>>> import numpy as np
>>> import numpy.linalg as la
>>> np.set_printoptions(precision=3, suppress=True, linewidth=100)
>>> J = np.array([[0.3, -1.9, -1.8, 5.5, 0.6, 0.8, -0.3, 2.0],
...     [0.1, -1.4, 1.8, 5.0, 1.3, 2.1, 0.8, -0.3],
...     [-0.2, 0.3, 0.3, 0.5, 0.3, 1.4, -0.4, 0.6],
...     [-1.0, -0.8, -1.0, -7.0, 0.6, 0.5, -0.9, 1.0],
...     [1.1, -0.1, 0.6, 1.5, -0.3, -1.3, -0.6, 0.1],
...     [-0.1, 0.1, -2.1, 5.0, -1.3, -1.0, 1.5, 0.6],
...     [1.4, -0.8, -1.2, 0.5, 1.1, 0.1, -0.4, 1.2],
...     [1.7, 1.3, -0.1, 3.5, 2.2, 0.4, -0.9, 3.0]])
>>> J
array([[ 0.3, -1.9, -1.8,  5.5,  0.6,  0.8, -0.3,  2. ],
       [ 0.1, -1.4,  1.8,  5. ,  1.3,  2.1,  0.8, -0.3],
       [-0.2,  0.3,  0.3,  0.5,  0.3,  1.4, -0.4,  0.6],
       [-1. , -0.8, -1. , -7. ,  0.6,  0.5, -0.9,  1. ],
       [ 1.1, -0.1,  0.6,  1.5, -0.3, -1.3, -0.6,  0.1],
       [-0.1,  0.1, -2.1,  5. , -1.3, -1. ,  1.5,  0.6],
       [ 1.4, -0.8, -1.2,  0.5,  1.1,  0.1, -0.4,  1.2],
       [ 1.7,  1.3, -0.1,  3.5,  2.2,  0.4, -0.9,  3. ]])
>>> x0 = np.array([2, 2, 1, 0, 1, 3, 3, 0])
>>> rhs = J @ x0
>>> coef, lr = np.zeros(8), 1 / la.norm(J, 2) ** 2
>>> for i in range(5):
...     coef -= lr * J.T @ (J @ coef - rhs)
...     if i % 1 == 0: print(i, round(la.norm(J @ coef - rhs), 3))
... 
0 11.111
1 10.09
2 9.218
3 8.474
4 7.841
>>> coef
array([ 0.132,  0.304,  0.804,  0.499,  0.59 ,  0.673,  0.045, -0.027])
>>> np.round(la.cond(J), 3)
np.float64(37.111)
>>> B = np.array([[-4, 2, -5],
...     [4, 5, -4],
...     [5, -5, 2],
...     [-4, -2, 2],
...     [-4, 5, -2],
...     [-2, -5, 2],
...     [5, 5, -2],
...     [-4, 5, -4]])
>>> print(la.matrix_rank(J @ B))
3
>>> print(la.matrix_rank(np.vstack([J, B.T])))
8
>>> np.vstack([J, B.T]).shape
(11, 8)
>>> B = la.inv(J)
>>> np.round(J @ B, 3) + 0
array([[1., 0., 0., 0., 0., 0., 0., 0.],
       [0., 1., 0., 0., 0., 0., 0., 0.],
       [0., 0., 1., 0., 0., 0., 0., 0.],
       [0., 0., 0., 1., 0., 0., 0., 0.],
       [0., 0., 0., 0., 1., 0., 0., 0.],
       [0., 0., 0., 0., 0., 1., 0., 0.],
       [0., 0., 0., 0., 0., 0., 1., 0.],
       [0., 0., 0., 0., 0., 0., 0., 1.]])
>>> round(la.slogdet(J)[0], 3)
np.float64(-1.0)
>>> print(round(float(la.cond(J)), 3))
37.111
>>> W = np.array([[0, 1, 0, 1, 0, 1],
...     [1, 3, 0, 0, 1, 3],
...     [3, 2, 2, 1, 3, 3],
...     [2, 1, 0, 1, 1, 0],
...     [0, 3, 2, 2, 2, 3],
...     [3, 1, 3, 2, 3, 2],
...     [0, 0, 2, 3, 0, 0],
...     [2, 0, 1, 3, 3, 1]])
>>> coef = np.array([0, 1, 2, 2, 0, 1])
>>> H = np.maximum(J @ W + coef, 0)
>>> la.matrix_rank(H)
np.int64(6)
>>> (H > 0).astype(int)
array([[1, 1, 1, 1, 1, 0],
       [1, 1, 1, 1, 1, 1],
       [1, 1, 1, 1, 1, 1],
       [0, 0, 1, 0, 0, 0],
       [1, 1, 0, 1, 0, 1],
       [1, 0, 0, 1, 0, 0],
       [0, 1, 1, 1, 1, 1],
       [1, 1, 1, 1, 1, 1]])
>>> C = np.array([[2, -1, 3],
...     [-3, 1, -1],
...     [-2, -2, -1],
...     [-1, -3, 2],
...     [3, 0, 2],
...     [1, -1, 2]])
>>> print(W @ C)
[[ -3  -3   3]
 [ -1  -1   8]
 [  7 -11  19]
 [  3  -4   9]
 [ -6 -10   9]
 [  6 -16  19]
 [ -7 -13   4]
 [  9 -14  19]]
>>> (H @ C).round(6).argmax(axis=1)
array([2, 2, 2, 2, 2, 2, 2, 2])
>>> C = 20 * np.array([[-0.6, -0.9, -0.5, -0.8],
...     [0.0, -2.0, 1.1, 0.2],
...     [-0.2, 0.7, -0.4, -1.8]])
>>> rng = np.random.default_rng(191)
>>> z = rng.integers(0, 3, 17)
>>> m1 = C[z] + rng.normal(size=(17, 4))
>>> m1
array([[-11.429, -19.264, -10.344, -18.132],
       [ -4.863,  13.606,  -8.216, -36.099],
       [-10.559, -17.024,  -9.652, -16.466],
       [ -3.889,  14.359,  -9.85 , -36.043],
       [-11.622, -17.804, -11.548, -14.808],
       [-11.97 , -17.917,  -9.434, -15.152],
       [  0.036, -41.335,  21.155,   4.256],
       [  0.691, -40.742,  22.296,   5.077],
       [-11.785, -17.915, -10.992, -17.209],
       [ -1.602, -41.736,  23.632,   2.885],
       [ -0.136, -41.51 ,  22.361,   2.083],
       [ -2.623,  13.63 ,  -6.612, -36.918],
       [-12.314, -18.695, -10.466, -15.387],
       [-12.434, -17.946,  -9.45 , -18.202],
       [ -0.071, -40.168,  21.086,   4.78 ],
       [ -5.245,  12.137,  -7.881, -35.305],
       [ -3.778,  12.539,  -8.705, -36.133]])
>>> la.cond(m1) > 100
np.False_
>>> np.abs(la.svd(m1)[2][-1])
array([0.869, 0.241, 0.423, 0.09 ])
>>> F = np.array([[1, 0, 0], [2, 1, 0], [0, -2, 1]])
>>> x0 = np.array([-3, -2, 1])
>>> h1 = np.maximum(F @ x0, 0)
>>> F.T @ h1
array([  0, -10,   5])
>>> h1
array([0, 0, 5])
>>> np.tanh(F @ x0)
array([-0.995, -1.   ,  1.   ])
